$ ipython --no-banner

In [1]: import numpy as np

In [2]: np.set_printoptions(suppress=True, linewidth=140)

In [3]: rd = lambda a: np.round(a, 1) + 0

In [4]: X = np.load("a.npy")

In [5]: X
Out[5]: 
array([[1, 1, 1, 1],
       [1, 2, 1, 2],
       [1, 1, 1, 1],
       [1, 2, 1, 2]])

In [6]: w, vecs = np.linalg.eigh(X)

In [7]: x0 = np.array([-2, 2, 2, 1])

In [8]: rd(x0 @ X @ x0 / (x0 @ x0)), rd(w[0]), rd(w[-1])
Out[8]: (np.float64(1.4), np.float64(0.0), np.float64(5.2))

In [9]: rd(vecs * np.abs(w) @ vecs.T)
Out[9]: 
array([[1., 1., 1., 1.],
       [1., 2., 1., 2.],
       [1., 1., 1., 1.],
       [1., 2., 1., 2.]])

In [10]: x0 @ X @ x0
Out[10]: np.int64(18)

In [11]: rd(vecs * np.maximum(w, 0) @ vecs.T)
Out[11]: 
array([[1., 1., 1., 1.],
       [1., 2., 1., 2.],
       [1., 1., 1., 1.],
       [1., 2., 1., 2.]])

In [12]: np.abs(X).sum(axis=1).max(), rd(np.abs(w).max())
Out[12]: (np.int64(6), np.float64(5.2))

In [13]: (np.sign(vecs[:, -1].round(6)) == np.sign(vecs[0, -1].round(6))).astype(int)
Out[13]: array([1, 1, 1, 1])

In [14]: [round(float(x), 1) for x in np.linalg.svd(X, compute_uv=False)[:3]]
Out[14]: [5.2, 0.8, 0.0]

In [15]: rd(np.linalg.norm(X, 2) / np.linalg.norm(X))
Out[15]: np.float64(1.0)

In [16]: w, vecs = np.linalg.eigvalsh(X)
ValueError: too many values to unpack (expected 2)


In [17]: w, vecs = np.linalg.eigh(X)

In [18]: (w > 1e-8).sum(), (w < -1e-8).sum()
Out[18]: (np.int64(2), np.int64(0))

In [19]: rd(vecs @ np.diag(w) @ vecs.T)
Out[19]: 
array([[1., 1., 1., 1.],
       [1., 2., 1., 2.],
       [1., 1., 1., 1.],
       [1., 2., 1., 2.]])

In [20]: rng = np.random.default_rng(65690)

In [21]: z = rng.permutation(4)

In [22]: z
Out[22]: array([0, 3, 2, 1])

In [23]: B = X[z][:, z]

In [24]: np.allclose(B, X)
Out[24]: True

In [25]: rank = np.linalg.matrix_rank(X)

In [26]: rank
Out[26]: np.int64(2)

In [27]: ns = np.linalg.svd(X)[2][rank:].T

In [28]: np.allclose(X @ ns, 0)
Out[28]: True

In [29]: ns.shape
Out[29]: (4, 2)

In [30]: data = np.diag(5 * np.array([-4, 0, 9, 4, 7, -1, 5, 4])) + np.array([[-3, -6, -6, 1, 5, -2, 6, -4],
    ...:     [-6, -2, -5, -5, -4, -4, 1, -8],
    ...:     [-7, -1, 1, -6, -1, 8, -6, 6],
    ...:     [-7, -3, 7, 2, -4, 6, -3, -4],
    ...:     [1, -5, 1, 3, 8, 5, 6, -8],
    ...:     [4, 3, 7, 1, 8, 2, 5, -8],
    ...:     [3, 7, 9, 5, -7, 7, -1, 2],
    ...:     [-1, 5, 6, 4, 8, 2, -2, -9]])

In [31]: data
Out[31]: 
array([[-23,  -6,  -6,   1,   5,  -2,   6,  -4],
       [ -6,  -2,  -5,  -5,  -4,  -4,   1,  -8],
       [ -7,  -1,  46,  -6,  -1,   8,  -6,   6],
       [ -7,  -3,   7,  22,  -4,   6,  -3,  -4],
       [  1,  -5,   1,   3,  43,   5,   6,  -8],
       [  4,   3,   7,   1,   8,  -3,   5,  -8],
       [  3,   7,   9,   5,  -7,   7,  24,   2],
       [ -1,   5,   6,   4,   8,   2,  -2,  11]])

In [32]: left, s = np.linalg.svd(data)
ValueError: too many values to unpack (expected 2)


In [33]: left, s, Vh = np.linalg.svd(data, full_matrices=False)

In [34]: rd(np.cumsum(s ** 2) / np.sum(s ** 2))
Out[34]: array([0.4, 0.7, 0.8, 0.9, 1. , 1. , 1. , 1. ])

In [35]: rd(left.T @ data @ Vh.T)
Out[35]: 
array([[50.8,  0. ,  0. ,  0. ,  0. ,  0. ,  0. ,  0. ],
       [ 0. , 46.9,  0. ,  0. ,  0. ,  0. ,  0. ,  0. ],
       [ 0. ,  0. , 28.7,  0. ,  0. ,  0. ,  0. ,  0. ],
       [ 0. ,  0. ,  0. , 28.5,  0. ,  0. ,  0. ,  0. ],
       [ 0. ,  0. ,  0. ,  0. , 22.8,  0. ,  0. ,  0. ],
       [ 0. ,  0. ,  0. ,  0. ,  0. , 16.1,  0. ,  0. ],
       [ 0. ,  0. ,  0. ,  0. ,  0. ,  0. ,  7.1,  0. ],
       [ 0. ,  0. ,  0. ,  0. ,  0. ,  0. ,  0. ,  1.3]])

In [36]: rd(np.sqrt((s ** 2).sum())), rd(np.linalg.norm(data))
Out[36]: (np.float64(85.1), np.float64(85.1))

In [37]: left.shape, s.shape, Vh.shape
Out[37]: ((8, 8), (8,), (8, 8))
